>>> import numpy as np
>>> import numpy.linalg as la
>>> np.set_printoptions(precision=1, suppress=True, linewidth=100)
>>> rnd = lambda a: np.round(a, 1) + 0
>>> A = np.loadtxt("arr.csv", delimiter=",")
>>> rnd(A)
array([[ 1.4,  1.3,  1.3,  1.4,  0.3],
       [-2.8, -2.2, -5.5, -3. , -0.8],
       [-1.3,  0.2,  0.1, -1.7, -1.4],
       [ 0.6,  0.4,  1. ,  0.7,  0.2],
       [-2.6, -1.5, -4.4, -3. , -1.2]])
>>> hat = np.triu(np.array([[1, 0, 0, 8, 5],
...     [9, 7, 9, 8, 1],
...     [3, 8, 1, 8, 2],
...     [2, 8, 8, 7, 1],
...     [1, 3, 0, 1, 8]]), 1) + np.eye(5)
>>> Y = hat @ A @ la.inv(hat)
>>> rnd(np.poly(Y))
array([ 1. ,  1.3, -0.8, -3.8,  0. ,  0. ])
>>> rnd(la.det(Y))
np.float64(0.0)
>>> rnd(np.abs(la.eigvals(A)).max())
np.float64(1.7)
>>> rnd(np.sort(np.abs(la.eigvals(A))))
array([0. , 0. , 1.4, 1.7, 1.7])
>>> np.allclose(A, A.T)
False
>>> M = np.vander(np.arange(5) - 3, 4, increasing=True)
>>> M
array([[  1,  -3,   9, -27],
       [  1,  -2,   4,  -8],
       [  1,  -1,   1,  -1],
       [  1,   0,   0,   0],
       [  1,   1,   1,   1]])
>>> th = np.radians(30)
>>> R = np.eye(4)
>>> R[3, 3] = R[0, 0] = np.cos(th)
>>> R[3, 0], R[0, 3] = -np.sin(th), np.sin(th)
>>> rnd(R)
array([[ 0.9,  0. ,  0. ,  0.5],
       [ 0. ,  1. ,  0. ,  0. ],
       [ 0. ,  0. ,  1. ,  0. ],
       [-0.5,  0. ,  0. ,  0.9]])
>>> Y = M @ R.T
>>> rnd(la.det(R)), rnd(np.trace(R))
(np.float64(1.0), np.float64(3.7))
>>> rnd(la.svd(M, compute_uv=False)), rnd(la.svd(Y, compute_uv=False))
(array([30.1,  2.5,  1.6,  0.9]), array([30.1,  2.5,  1.6,  0.9]))
>>> rnd(Y)
array([[-12.6,  -3. ,   9. , -23.9],
       [ -3.1,  -2. ,   4. ,  -7.4],
       [  0.4,  -1. ,   1. ,  -1.4],
       [  0.9,   0. ,   0. ,  -0.5],
       [  1.4,   1. ,   1. ,   0.4]])
>>> x0 = np.array([0, -3, -3, 0])
>>> rhs = M @ x0
>>> beta, lr = np.zeros(4), 1 / la.norm(M, 2) ** 2
>>> for i in range(25):
...     beta -= lr * M.T @ (M @ beta - rhs)
...     if i % 5 == 0: print(i, round(la.norm(M @ beta - rhs), 1))
... 
0 6.5
5 6.4
10 6.2
15 6.1
20 6.0
>>> rnd(beta)
array([-0.2, -0.1, -0.4,  0.5])
>>> arr = np.loadtxt("data.csv", delimiter=",")
>>> arr
array([[32., -5., -4.],
       [-5., 24., -2.],
       [-4., -2., 27.]])
>>> # symmetric, so the eigenvalues are real
>>> np.allclose(arr @ arr.T, arr.T @ arr)
True
>>> rnd(la.matrix_power(arr, 2))
array([[1065., -272., -226.],
       [-272.,  605.,  -82.],
       [-226.,  -82.,  749.]])
>>> rnd(la.det(arr))
np.float64(19469.0)
>>> rnd(np.abs(la.eigvals(arr)).max())
np.float64(35.4)
>>> (arr + arr.T) / 2
array([[32., -5., -4.],
       [-5., 24., -2.],
       [-4., -2., 27.]])
>>> Y = la.inv(arr)
>>> np.allclose(Y, arr.T)
False
>>> rnd(la.inv(Y))
array([[32., -5., -4.],
       [-5., 24., -2.],
       [-4., -2., 27.]])
>>> rnd(la.cond(arr))
np.float64(1.8)
>>> rnd(la.det(arr) * la.det(Y))
np.float64(1.0)
>>> rnd(la.slogdet(arr)[0])
np.float64(1.0)
>>> rnd(arr @ Y)
array([[1., 0., 0.],
       [0., 1., 0.],
       [0., 0., 1.]])
>>> (np.abs(Y) > 1e-9).astype(int)
array([[1, 1, 1],
       [1, 1, 1],
       [1, 1, 1]])
>>> J = np.loadtxt("layer11.csv", delimiter=",")
>>> J
array([[ 1., -5.,  1., -5.,  1., -5.],
       [ 5.,  3.,  5.,  3.,  5.,  3.],
       [ 4., -8.,  4., -8.,  4., -8.],
       [ 1., -5.,  1., -5.,  1., -5.],
       [ 5.,  3.,  5.,  3.,  5.,  3.],
       [ 4., -8.,  4., -8.,  4., -8.]])
>>> # columns 0 and 2 are equal
>>> rk = la.matrix_rank(J)
>>> rk
np.int64(2)
>>> null = la.svd(J)[2][rk:].T
>>> rnd(null @ null.T)
array([[ 0.7,  0. , -0.3,  0. , -0.3,  0. ],
       [ 0. ,  0.7,  0. , -0.3,  0. , -0.3],
       [-0.3,  0. ,  0.7,  0. , -0.3,  0. ],
       [ 0. , -0.3,  0. ,  0.7,  0. , -0.3],
       [-0.3,  0. , -0.3,  0. ,  0.7,  0. ],
       [ 0. , -0.3,  0. , -0.3,  0. ,  0.7]])
>>> rnd(J @ null)
array([[0., 0., 0., 0.],
       [0., 0., 0., 0.],
       [0., 0., 0., 0.],
       [0., 0., 0., 0.],
       [0., 0., 0., 0.],
       [0., 0., 0., 0.]])
>>> null.shape
(6, 4)
>>> [int(la.matrix_rank(J[:i])) for i in range(1, len(J) + 1)]
[1, 2, 2, 2, 2, 2]
>>> np.allclose(J @ null, 0)
True
>>> [int(la.matrix_rank(J[:, :j + 1])) for j in range(6)]
[1, 2, 2, 2, 2, 2]
>>> x0 = np.array([6, -7, -3, 2, 6, -5])
>>> J * x0
array([[  6.,  35.,  -3., -10.,   6.,  25.],
       [ 30., -21., -15.,   6.,  30., -15.],
       [ 24.,  56., -12., -16.,  24.,  40.],
       [  6.,  35.,  -3., -10.,   6.,  25.],
       [ 30., -21., -15.,   6.,  30., -15.],
       [ 24.,  56., -12., -16.,  24.,  40.]])
>>> la.norm(J @ x0) <= la.norm(J, 2) * la.norm(x0) + 1e-9
np.True_
>>> np.sign((J @ x0).round(6))
array([1., 1., 1., 1., 1., 1.])
>>> np.einsum("ij,j->i", J, x0)
array([ 59.,  15., 116.,  59.,  15., 116.])
>>> (J @ x0).argmax()
np.int64(2)
>>> J @ (2 * x0)
array([118.,  30., 232., 118.,  30., 232.])
>>> mat = np.array([[4, 0, 0, 0, 0],
...     [8, 4, 0, 0, 0],
...     [6, 9, 0, 0, 0],
...     [6, 3, 5, 3, 0],
...     [0, 4, 8, 6, 1]])
>>> u = np.array([1, -5, 2])
>>> np.array([np.convolve(row, u, "same") for row in mat])
array([[-20,   8,   0,   0,   0],
       [-36,  -4,   8,   0,   0],
       [-21, -33,  18,   0,   0],
       [-27,   2, -16,  -5,   6],
       [  4, -12, -26, -13,   7]])
>>> F = np.load("x.npy")
>>> F
array([[ 2. ,  7.9,  9.2],
       [ 6.6,  9.3,  7. ],
       [ 5.1,  7.6,  5.1],
       [ 1.3,  6. ,  8.8],
       [ 4.1,  8.9,  5.4],
       [ 6.4,  8.4,  7.2],
       [ 1.8,  5.5,  9.4],
       [ 1.2,  6.6,  7.3],
       [ 5.2,  9. ,  6.2],
       [-1.5,  4.9,  9.6],
       [ 2.2,  8.5,  5.7],
       [ 4.6,  9.1,  6.4],
       [ 1.4,  6.8,  9. ],
       [ 0.4,  5.4,  9. ],
       [ 5.5,  9.6,  4.8],
       [ 5.9,  9.7,  6.1],
       [ 1.9,  6.1,  8.4],
       [ 2. ,  6.5,  6.6],
       [ 4.9,  7.8,  6.8],
       [ 1.5,  6.2,  7.8],
       [ 3.5,  4.9,  8.9],
       [ 3. ,  6.8,  9.4],
       [ 2.3,  4.9,  9.9],
       [ 3.5,  8.6,  5.7],
       [ 6.3,  8.2,  5.5],
       [ 4.3,  8.6,  6.4],
       [ 5.2,  8.8,  5.9],
       [ 6. ,  7. ,  4. ]])
>>> rnd(la.det(A.T))
np.float64(0.0)
>>> rnd(np.einsum("ii->", A))
np.float64(-1.3)
>>> rnd(la.eigvals(A).sum().real)
np.float64(-1.3)
>>> rnd(la.eigvals(A))
array([-1.3+1.j, -1.3-1.j,  1.4+0.j,  0. +0.j,  0. +0.j])
>>> rnd(np.kron(np.eye(2, dtype=int), A))
array([[ 1.4,  1.3,  1.3,  1.4,  0.3,  0. ,  0. ,  0. ,  0. ,  0. ],
       [-2.8, -2.2, -5.5, -3. , -0.8,  0. ,  0. ,  0. ,  0. ,  0. ],
       [-1.3,  0.2,  0.1, -1.7, -1.4,  0. ,  0. ,  0. ,  0. ,  0. ],
       [ 0.6,  0.4,  1. ,  0.7,  0.2,  0. ,  0. ,  0. ,  0. ,  0. ],
       [-2.6, -1.5, -4.4, -3. , -1.2,  0. ,  0. ,  0. ,  0. ,  0. ],
       [ 0. ,  0. ,  0. ,  0. ,  0. ,  1.4,  1.3,  1.3,  1.4,  0.3],
       [ 0. ,  0. ,  0. ,  0. ,  0. , -2.8, -2.2, -5.5, -3. , -0.8],
       [ 0. ,  0. ,  0. ,  0. ,  0. , -1.3,  0.2,  0.1, -1.7, -1.4],
       [ 0. ,  0. ,  0. ,  0. ,  0. ,  0.6,  0.4,  1. ,  0.7,  0.2],
       [ 0. ,  0. ,  0. ,  0. ,  0. , -2.6, -1.5, -4.4, -3. , -1.2]])
>>> C2 = np.cov(F, rowvar=False)
>>> rnd(np.corrcoef(F[:, 2], F[:, 1])[0, 1])
np.float64(-0.7)
>>> rnd(np.corrcoef(F.T))
array([[ 1. ,  0.7, -0.7],
       [ 0.7,  1. , -0.7],
       [-0.7, -0.7,  1. ]])
>>> rnd(C2)
array([[ 4.5,  2.4, -2.5],
       [ 2.4,  2.3, -1.9],
       [-2.5, -1.9,  2.9]])
>>> np.argsort(-F.std(axis=0).round(6), kind="stable")
array([0, 2, 1])
>>> Xc = (F - F.mean(axis=0)) / F.std(axis=0)
>>> Xc.std(axis=0)
array([1., 1., 1.])
>>> beta = la.lstsq(np.delete(Xc, 2, axis=1), Xc[:, 2])[0]
>>> rnd(1 - np.var(Xc[:, 2] - np.delete(Xc, 2, axis=1) @ beta))
np.float64(0.6)
>>> rnd(beta)
array([-0.4, -0.5])
>>> data = np.load("out18.npy")
>>> data
array([[ 4,  2,  0,  2],
       [ 2, 10,  0, 10],
       [ 0,  0,  0,  0],
       [ 2, 10,  0, 10]])
>>> rk = la.matrix_rank(data)
>>> rk
np.int64(2)
>>> null = la.svd(data)[2][rk:].T
>>> np.allclose(data @ null, 0)
True
>>> [int(la.matrix_rank(data[:, :j + 1])) for j in range(4)]
[1, 2, 2, 2]
>>> la.matrix_rank(data.T @ data), la.matrix_rank(data @ data.T)
(np.int64(2), np.int64(2))
>>> np.allclose(data[:-1].T @ la.lstsq(data[:-1].T, data[-1])[0], data[-1])
True
>>> np.unique(data.round(6), axis=0).shape
(3, 4)
>>> w, V = la.eigh(data)
>>> x0 = np.array([1, 1, 0, 3])
>>> x0 @ data @ x0
np.int64(180)
>>> la.cond(data) > 100
np.True_
>>> la.matrix_rank(data, rtol=0.1)
np.int64(2)
>>> np.argsort(-la.norm(data, axis=0).round(6), kind="stable")[:3]
array([1, 3, 0])
>>> rng = np.random.default_rng(19)
>>> W0 = rng.normal(size=(21, 4)) + 5 * np.array([3, 2, 9, -8])
>>> rnd(W0)
array([[ 14.6,  11. ,  45.4, -40.6],
       [ 15.7,   8.5,  45.6, -40.6],
       [ 15.6,  10.4,  44.2, -39.5],
       [ 15.3,   9.4,  47. , -39.2],
       [ 13.8,   9. ,  45.3, -39.7],
       [ 14.3,  11.2,  45.1, -40.9],
       [ 14.6,   9.8,  43.4, -40.8],
       [ 13.2,   9.7,  45.6, -41.3],
       [ 15.3,   8.8,  44.8, -40.5],
       [ 13.8,   9.5,  43.8, -39.7],
       [ 15. ,  11.2,  43.5, -38.9],
       [ 14.9,  10.4,  44.8, -38.5],
       [ 16.4,  11.1,  45.3, -42.3],
       [ 15.6,  10. ,  44.9, -39.6],
       [ 16.2,  10.3,  44.5, -40.8],
       [ 15.4,  11.1,  45.5, -39.5],
       [ 14.5,   8.8,  45.9, -39.4],
       [ 13.2,   9.3,  46. , -38.9],
       [ 14.4,  12.3,  46.4, -39. ],
       [ 14.9,   8.6,  45.8, -38.2],
       [ 15.9,   8.9,  46.1, -40.7]])
>>> rnd(W0.sum(axis=0))
array([ 312.6,  209.2,  949.2, -838.6])
>>> np.unravel_index(np.abs(W0).argmax(), W0.shape)
(np.int64(3), np.int64(2))
>>> rnd(la.norm(W0))
np.float64(288.5)
>>> rnd(W0 - W0[0])
array([[ 0. ,  0. ,  0. ,  0. ],
       [ 1. , -2.4,  0.2,  0.1],
       [ 1. , -0.6, -1.2,  1.1],
       [ 0.7, -1.6,  1.6,  1.4],
       [-0.8, -2. , -0.1,  0.9],
       [-0.4,  0.2, -0.3, -0.2],
       [ 0. , -1.2, -2. , -0.2],
       [-1.4, -1.3,  0.2, -0.7],
       [ 0.7, -2.2, -0.6,  0.1],
       [-0.8, -1.5, -1.6,  0.9],
       [ 0.4,  0.2, -1.9,  1.7],
       [ 0.3, -0.6, -0.6,  2.2],
       [ 1.8,  0.1, -0.2, -1.7],
       [ 0.9, -1. , -0.5,  1.1],
       [ 1.6, -0.7, -0.9, -0.2],
       [ 0.7,  0.1,  0.1,  1.1],
       [-0.1, -2.2,  0.5,  1.2],
       [-1.5, -1.7,  0.6,  1.7],
       [-0.3,  1.3,  1. ,  1.6],
       [ 0.2, -2.4,  0.4,  2.4],
       [ 1.3, -2.1,  0.7,  0. ]])
>>> la.matrix_rank(W0)
np.int64(4)
>>> rnd(np.abs(W0).max())
np.float64(47.0)
>>> rnd(la.svd(W0, compute_uv=False))
array([288.3,   5.1,   4.4,   3.7])
>>> np.count_nonzero(W0)
np.int64(84)
>>> rnd(np.diff(W0, axis=0))
array([[ 1. , -2.4,  0.2,  0.1],
       [ 0. ,  1.9, -1.4,  1.1],
       [-0.3, -1.1,  2.8,  0.3],
       [-1.5, -0.3, -1.7, -0.5],
       [ 0.5,  2.2, -0.2, -1.2],
       [ 0.4, -1.4, -1.7,  0. ],
       [-1.4, -0.1,  2.2, -0.5],
       [ 2.1, -0.9, -0.8,  0.8],
       [-1.5,  0.6, -1.1,  0.8],
       [ 1.3,  1.7, -0.2,  0.8],
       [-0.1, -0.8,  1.3,  0.5],
       [ 1.5,  0.7,  0.4, -3.9],
       [-0.8, -1.1, -0.4,  2.8],
       [ 0.6,  0.3, -0.3, -1.2],
       [-0.8,  0.8,  1. ,  1.2],
       [-0.8, -2.3,  0.4,  0.1],
       [-1.4,  0.5,  0.1,  0.5],
       [ 1.2,  3. ,  0.4, -0.1],
       [ 0.5, -3.6, -0.6,  0.8],
       [ 1. ,  0.3,  0.3, -2.4]])
